$ python -q
>>> import numpy as np
>>> np.set_printoptions(precision=3, suppress=True, linewidth=160)
>>> def tidy(a):
...     return np.round(a, 3) + 0
... 
>>> m1 = np.load("mat.npy")
>>> print(m1)
[[ 0.639 -1.8    0.7   -0.6   -1.     0.3  ]
 [-0.218 -0.3    0.2    0.3   -1.4   -0.5  ]
 [-0.454 -1.     0.8    0.4    1.6    0.1  ]
 [ 1.781  0.9   -2.7   -1.7   -0.9    0.2  ]
 [ 1.028  0.6    0.4   -1.    -0.6    0.5  ]
 [-0.57  -1.5    0.9    0.5   -0.1    2.1  ]
 [-0.745  1.4    1.     0.8    0.    -0.2  ]
 [ 0.011  0.1    0.8    0.    -1.3    1.5  ]
 [-1.098 -0.8   -1.4    1.1    0.5    0.6  ]
 [-0.381  2.5   -0.2    0.3    0.5   -0.9  ]
 [ 0.532 -1.1   -2.1   -0.6   -0.5    0.4  ]
 [-1.144  1.6   -0.5    1.1   -1.3    1.9  ]
 [ 0.691  0.6    0.6   -0.7   -0.9    0.1  ]
 [-0.703  0.9   -0.2    0.7    1.     1.6  ]
 [-0.443 -0.4   -0.1    0.5   -0.3    2.7  ]
 [ 1.146  1.2    0.    -1.1    0.4   -1.1  ]
 [ 0.317 -0.2   -0.9   -0.3   -1.     0.1  ]
 [-0.535 -2.9    1.1    0.6   -0.2    0.   ]
 [ 0.535 -0.6    0.6   -0.5    2.2    0.2  ]
 [-0.175 -0.8   -1.1    0.3    0.3   -0.6  ]
 [-0.069 -0.4    1.6    0.2    0.2   -0.8  ]
 [ 0.331  1.2    0.6   -0.4   -0.3    1.2  ]
 [-1.49   1.2    0.1    1.5   -0.1    1.2  ]
 [ 0.347  0.7    1.2   -0.4   -0.2    0.2  ]
 [ 0.45   0.3   -0.2   -0.4    0.     0.   ]
 [ 1.279  1.8    0.3   -1.3    1.9   -1.5  ]
 [-1.465  1.1    0.7    1.5   -0.2   -1.   ]
 [-0.71   1.2    1.     0.7   -0.4    1.3  ]]
>>> dist = np.linalg.norm(m1[:, None] - m1[None], axis=-1)
>>> print(np.linalg.matrix_rank(dist ** 2))
8
>>> print(dist.shape)
(28, 28)
>>> print((dist + 1e9 * np.eye(28)).round(6).argmin(axis=1))
[ 1 16 18 10 12 14 26 21 19  6 16 22  4 22  5 25 24  0  2  8 23 23 27 12 12 15  6 22]
>>> print(np.flatnonzero(dist[11] < dist.mean() / 2))
[11]
>>> print(tidy(dist[:5, :5]))
[[0.    2.201 3.106 4.624 2.522]
 [2.201 0.    3.206 4.311 2.394]
 [3.106 3.206 0.    5.615 3.446]
 [4.624 4.311 5.615 0.    3.307]
 [2.522 2.394 3.446 3.307 0.   ]]
>>> B = np.c_[m1[:, :1] @ np.array([[1]]), np.array([1, 2, 1, 2, -1, -1, -2, -2, 1, 2, 1, 2, -1, 2, -1, 1, 1, 0, -1, 2, -2, 2, 2, 1, -1, -2, -2, -2])]
>>> print(B)
[[ 0.639  1.   ]
 [-0.218  2.   ]
 [-0.454  1.   ]
 [ 1.781  2.   ]
 [ 1.028 -1.   ]
 [-0.57  -1.   ]
 [-0.745 -2.   ]
 [ 0.011 -2.   ]
 [-1.098  1.   ]
 [-0.381  2.   ]
 [ 0.532  1.   ]
 [-1.144  2.   ]
 [ 0.691 -1.   ]
 [-0.703  2.   ]
 [-0.443 -1.   ]
 [ 1.146  1.   ]
 [ 0.317  1.   ]
 [-0.535  0.   ]
 [ 0.535 -1.   ]
 [-0.175  2.   ]
 [-0.069 -2.   ]
 [ 0.331  2.   ]
 [-1.49   2.   ]
 [ 0.347  1.   ]
 [ 0.45  -1.   ]
 [ 1.279 -2.   ]
 [-1.465 -2.   ]
 [-0.71  -2.   ]]
>>> print(np.linalg.matrix_rank(np.c_[m1, B]))
7
>>> print(tidy(np.linalg.norm(np.linalg.qr(m1)[0].T @ B, axis=0) ** 2 / ((B ** 2).sum(axis=0) + 1e-12)))
[1.    0.304]
>>> print(tidy(np.linalg.lstsq(m1, B[:, 0])[0]))
[1. 0. 0. 0. 0. 0.]
>>> feats = np.load("case19.npy")
>>> print(feats)
[[-2.913 -0.346 -0.217]
 [-0.346 -1.627  0.861]
 [-0.217  0.861 -2.46 ]]
>>> vec = np.array([-3, -3, -3])
>>> y = feats @ vec
>>> print(tidy(y))
[10.428  3.336  5.448]
>>> print(tidy(np.linalg.solve(feats, y)))
[-3. -3. -3.]
>>> q, r_ = np.linalg.qr(feats)
>>> print(tidy(q))
[[-0.99   0.066 -0.122]
 [-0.118 -0.867  0.484]
 [-0.074  0.494  0.866]]
>>> print(tidy(q.T @ q))
[[1. 0. 0.]
 [0. 1. 0.]
 [0. 0. 1.]]
>>> print(tidy(abs(r_[0, 0])), tidy(np.linalg.norm(feats[:, 0])))
2.941 2.941
>>> print(q.shape, r_.shape)
(3, 3) (3, 3)
>>> w, vecs = np.linalg.eig(feats)
>>> print(tidy(np.sort(np.linalg.eigvals(feats @ feats))))
[1.    9.    9.001]
>>> print(tidy(feats @ vecs[:, 0] - w[0] * vecs[:, 0]))
[0. 0. 0.]
>>> print(tidy(np.prod(w)))
-8.999
>>> print(tidy(np.sort(np.linalg.eigvals(feats.T))))
[-3. -3. -1.]
>>> print(tidy(np.sort(np.linalg.eigvals(np.linalg.inv(feats)))))
[-1.    -0.333 -0.333]
>>> arr = np.loadtxt("data.csv", delimiter=",")
>>> print(arr)
[[3. 0. 0.]
 [0. 3. 0.]
 [0. 0. 2.]]
>>> f = np.array([-3, -2, -3])
>>> print(np.array([np.convolve(row, f, "same") for row in arr]))
[[-6. -9.  0.]
 [-9. -6. -9.]
 [ 0. -6. -4.]]
>>> print(np.convolve(arr[1], f))
[ 0. -9. -6. -9.  0.]
>>> print(np.cross(arr[1, :3], arr[2, :3]))
[6. 0. 0.]
>>> print(np.correlate(arr[1], arr[2], "full"))
[0. 6. 0. 0. 0.]
>>> print(tidy(np.sort(np.abs(np.linalg.eigvals(arr)))))
[2. 3. 3.]
>>> print(np.allclose(arr, arr.T))
True
>>> print((arr + arr.T) / 2)
[[3. 0. 0.]
 [0. 3. 0.]
 [0. 0. 2.]]
>>> print(arr @ arr)
[[9. 0. 0.]
 [0. 9. 0.]
 [0. 0. 4.]]
>>> print(tidy(np.linalg.det(arr)))
18.0
>>> print(np.allclose(arr @ arr.T, arr.T @ arr))
True
>>> print(tidy(np.abs(np.linalg.eigvals(arr)).max()))
3.0
>>> print(np.prod(np.diag(arr)), tidy(np.linalg.det(arr)))
18.0 18.0
>>> print(tidy(np.linalg.matrix_power(arr - np.diag(np.diag(arr)), 3)))
[[0. 0. 0.]
 [0. 0. 0.]
 [0. 0. 0.]]
>>> print([int(np.linalg.matrix_rank(np.linalg.matrix_power(arr, p))) for p in range(1, 4)])
[3, 3, 3]
>>> Lm = np.linalg.cholesky(arr)
>>> print(tidy(Lm))
[[1.732 0.    0.   ]
 [0.    1.732 0.   ]
 [0.    0.    1.414]]
>>> print(np.linalg.eigvalsh(arr).min() > 0)
True
>>> print(tidy(np.prod(np.diag(Lm)) ** 2), tidy(np.linalg.det(arr)))
18.0 18.0
>>> print(arr / np.sqrt(np.outer(np.diag(arr), np.diag(arr))))
[[1. 0. 0.]
 [0. 1. 0.]
 [0. 0. 1.]]
>>> print(tidy(Lm @ Lm.T))
[[3. 0. 0.]
 [0. 3. 0.]
 [0. 0. 2.]]
>>> w, vecs = np.linalg.eig(arr)
>>> print(tidy(np.sort(np.linalg.eigvals(arr.T))))
[2. 3. 3.]
>>> print(arr @ vecs[:, 0] - w[0] * vecs[:, 0])
[0. 0. 0.]
>>> print(np.prod(w))
18.0
>>> print(tidy(np.sort(np.linalg.eigvals(arr @ arr))))
[4. 9. 9.]
>>> X = np.load("out10.npy")
>>> print(X)
[[-28   2   2   1   1]
 [  1 -14   2   3   3]
 [  0   2  18   2   1]
 [  3   3   2   3   0]
 [  1   2   1   2 -14]]
>>> q, vecs = np.linalg.qr(X[:, :1])[0], np.linalg.qr(X[:, 1:])[0]
>>> sigma = np.linalg.svd(q.T @ vecs, compute_uv=False)
>>> print(tidy(np.linalg.norm(q @ q.T - vecs @ vecs.T, 2)))
1.0
>>> vec = np.ones(3)
>>> for _ in range(6):
...     vec = arr @ vec
...     vec /= np.linalg.norm(vec)
...     print(round(vec @ arr @ vec, 3))
... 
2.818
2.91
2.958
2.981
2.991
2.996
>>> print(tidy(vec))
[0.706 0.706 0.062]
>>> print(tidy(np.linalg.eigvalsh(arr)[-1]))
3.0
>>> P = np.triu(np.array([[2, 3, 0, 5, -5],
...     [-1, -3, -4, 2, -5],
...     [-3, -3, -1, 5, -4],
...     [3, 2, 5, 3, -2],
...     [0, 3, 0, 0, 0]]), 1) + np.eye(5)
>>> B = P @ X @ np.linalg.inv(P)
>>> print(tidy(np.poly(B)))
[     1.     35.   -172. -12863. -61346. 345073.]
>>> print(np.linalg.matrix_rank(B))
5
>>> print(B)
[[ -15.   10.   53. -195. -123.]
 [   2.  -32. -199. 1040. 1203.]
 [  11.  -24.  -72.  362.  428.]
 [   1.   -4.  -16.   82.  113.]
 [   1.   -1.   -3.   14.    2.]]
>>> print(np.trace(B), np.trace(X))
-35.0 -35
>>> vec = np.array([3, 2, 1, 7, -7])
>>> print((X * vec).sum(axis=1))
[-78 -23  29  38 120]
>>> print(X @ (2 * vec))
[-156  -46   58   76  240]
>>> print(np.einsum("ij,j->i", X, vec))
[-78 -23  29  38 120]
>>> print(X * vec)
[[-84   4   2   7  -7]
 [  3 -28   2  21 -21]
 [  0   4  18  14  -7]
 [  9   6   2  21   0]
 [  3   4   1  14  98]]
>>> print(X @ np.eye(5)[2])
[ 2.  2. 18.  2.  1.]
>>> print(X @ np.ones(5))
[-22.  -5.  23.  11.  -8.]
>>> print(np.linalg.norm(X @ vec) <= np.linalg.norm(X, 2) * np.linalg.norm(vec) + 1e-9)
True
>>> mat = np.loadtxt("x.csv", delimiter=",")
>>> print(mat)
[[ 1.  1. -1. -1.  1.  1. -1. -1.]
 [ 1. -1. -1.  1. -1.  1.  1. -1.]
 [ 1. -1.  1. -1.  1. -1.  1. -1.]]
>>> vec = np.array([2, 0, -1, -1, -2, 1, 0, 2])
>>> a = np.maximum(mat @ vec, 0)
>>> print(a)
[1. 3. 0.]
>>> print(np.maximum(mat @ vec, 0) - np.maximum(-mat @ vec, 0))
[ 1.  3. -3.]
>>> print(mat.T @ a)
[ 4. -2. -4.  2. -2.  4.  2. -4.]
>>> print(np.flatnonzero(a > 1e-9))
[0 1]
>>> t = np.radians(15)
>>> r_ = np.eye(8)
>>> r_[3, 3] = r_[1, 1] = np.cos(t)
>>> r_[3, 1], r_[1, 3] = -np.sin(t), np.sin(t)
>>> print(tidy(r_))
[[ 1.     0.     0.     0.     0.     0.     0.     0.   ]
 [ 0.     0.966  0.     0.259  0.     0.     0.     0.   ]
 [ 0.     0.     1.     0.     0.     0.     0.     0.   ]
 [ 0.    -0.259  0.     0.966  0.     0.     0.     0.   ]
 [ 0.     0.     0.     0.     1.     0.     0.     0.   ]
 [ 0.     0.     0.     0.     0.     1.     0.     0.   ]
 [ 0.     0.     0.     0.     0.     0.     1.     0.   ]
 [ 0.     0.     0.     0.     0.     0.     0.     1.   ]]
>>> B = mat @ r_.T
>>> print(tidy(np.linalg.det(r_)), tidy(np.trace(r_)))
1.0 7.932
>>> print(tidy(np.abs(B - mat).max(axis=0)))
[0.    0.293 0.    0.293 0.    0.    0.    0.   ]
>>> print(np.allclose(np.linalg.norm(mat, axis=1), np.linalg.norm(B, axis=1)))
True
>>> print(tidy(np.linalg.svd(mat, compute_uv=False)), tidy(np.linalg.svd(B, compute_uv=False)))
[2.828 2.828 2.828] [2.828 2.828 2.828]
>>> print(np.allclose(mat @ mat.T, B @ B.T))
True
